In [1]: import numpy as np

In [2]: import numpy.linalg as la

In [3]: np.set_printoptions(suppress=True, linewidth=100)

In [4]: m1 = np.load("mat.npy")

In [5]: m1
Out[5]: 
array([[-1,  2,  2, -1,  0,  1, -1],
       [ 2, -1,  2,  2, -1,  0,  1],
       [ 2,  2, -1,  2,  2, -1,  0],
       [-1,  2,  2, -1,  2,  2, -1],
       [ 0, -1,  2,  2, -1,  2,  2],
       [ 1,  0, -1,  2,  2, -1,  2],
       [-1,  1,  0, -1,  2,  2, -1]])

In [6]: rng = np.random.default_rng(79780)

In [7]: idx = rng.permutation(7)

In [8]: out = m1[:, idx] * rng.choice([-1, 1], 7)

In [9]: out
Out[9]: 
array([[ 1, -1, -2, -2, -1,  0,  1],
       [-1,  2,  1, -2,  0, -1, -2],
       [ 0,  2, -2,  1,  1,  2, -2],
       [ 1, -1, -2, -2, -2,  2,  1],
       [-2,  0,  1, -2, -2, -1, -2],
       [-2,  1,  0,  1,  1,  2, -2],
       [ 1, -1, -1,  0, -2,  2,  1]])

In [10]: left, _, vt = la.svd(m1.T @ out)

In [11]: np.round(left @ vt, 2) + 0
Out[11]: 
array([[ 0.,  1.,  0.,  0.,  0.,  0.,  0.],
       [ 0.,  0., -1.,  0.,  0.,  0.,  0.],
       [ 0.,  0.,  0., -1.,  0.,  0.,  0.],
       [ 0.,  0.,  0.,  0.,  0.,  0., -1.],
       [ 0.,  0.,  0.,  0.,  0.,  1.,  0.],
       [ 0.,  0.,  0.,  0., -1.,  0.,  0.],
       [-1.,  0.,  0.,  0.,  0.,  0.,  0.]])

In [12]: q, r_ = la.qr(m1)

In [13]: round(np.trace(q @ q.T), 2)
Out[13]: np.float64(7.0)

In [14]: np.round(abs(r_[0, 0]), 2), np.round(la.norm(m1[:, 0]), 2)
Out[14]: (np.float64(3.46), np.float64(3.46))

In [15]: np.round(q.T @ q, 2) + 0
Out[15]: 
array([[1., 0., 0., 0., 0., 0., 0.],
       [0., 1., 0., 0., 0., 0., 0.],
       [0., 0., 1., 0., 0., 0., 0.],
       [0., 0., 0., 1., 0., 0., 0.],
       [0., 0., 0., 0., 1., 0., 0.],
       [0., 0., 0., 0., 0., 1., 0.],
       [0., 0., 0., 0., 0., 0., 1.]])

In [16]: evals, evecs = la.eigh(m1)

In [17]: np.abs(evecs[:, -1]).round(6).argmax()
Out[17]: np.int64(3)

In [18]: np.round(la.svd(m1, compute_uv=False), 2)
Out[18]: array([6.81, 5.39, 4.84, 2.7 , 1.31, 1.06, 0.03])

In [19]: np.round(evals.sum(), 2), np.trace(m1)
Out[19]: (np.float64(-7.0), np.int64(-7))

In [20]: np.round(evecs @ np.diag(evals) @ evecs.T, 2) + 0
Out[20]: 
array([[-1.,  2.,  2., -1.,  0.,  1., -1.],
       [ 2., -1.,  2.,  2., -1.,  0.,  1.],
       [ 2.,  2., -1.,  2.,  2., -1.,  0.],
       [-1.,  2.,  2., -1.,  2.,  2., -1.],
       [ 0., -1.,  2.,  2., -1.,  2.,  2.],
       [ 1.,  0., -1.,  2.,  2., -1.,  2.],
       [-1.,  1.,  0., -1.,  2.,  2., -1.]])

In [21]: np.round(evecs.T @ m1 @ evecs, 2) + 0
Out[21]: 
array([[-6.81,  0.  ,  0.  ,  0.  ,  0.  ,  0.  ,  0.  ],
       [ 0.  , -5.39,  0.  ,  0.  ,  0.  ,  0.  ,  0.  ],
       [ 0.  ,  0.  , -1.31,  0.  ,  0.  ,  0.  ,  0.  ],
       [ 0.  ,  0.  ,  0.  , -1.06,  0.  ,  0.  ,  0.  ],
       [ 0.  ,  0.  ,  0.  ,  0.  ,  0.03,  0.  ,  0.  ],
       [ 0.  ,  0.  ,  0.  ,  0.  ,  0.  ,  2.7 ,  0.  ],
       [ 0.  ,  0.  ,  0.  ,  0.  ,  0.  ,  0.  ,  4.84]])

In [22]: np.round(evecs.T @ evecs, 2) + 0
Out[22]: 
array([[1., 0., 0., 0., 0., 0., 0.],
       [0., 1., 0., 0., 0., 0., 0.],
       [0., 0., 1., 0., 0., 0., 0.],
       [0., 0., 0., 1., 0., 0., 0.],
       [0., 0., 0., 0., 1., 0., 0.],
       [0., 0., 0., 0., 0., 1., 0.],
       [0., 0., 0., 0., 0., 0., 1.]])
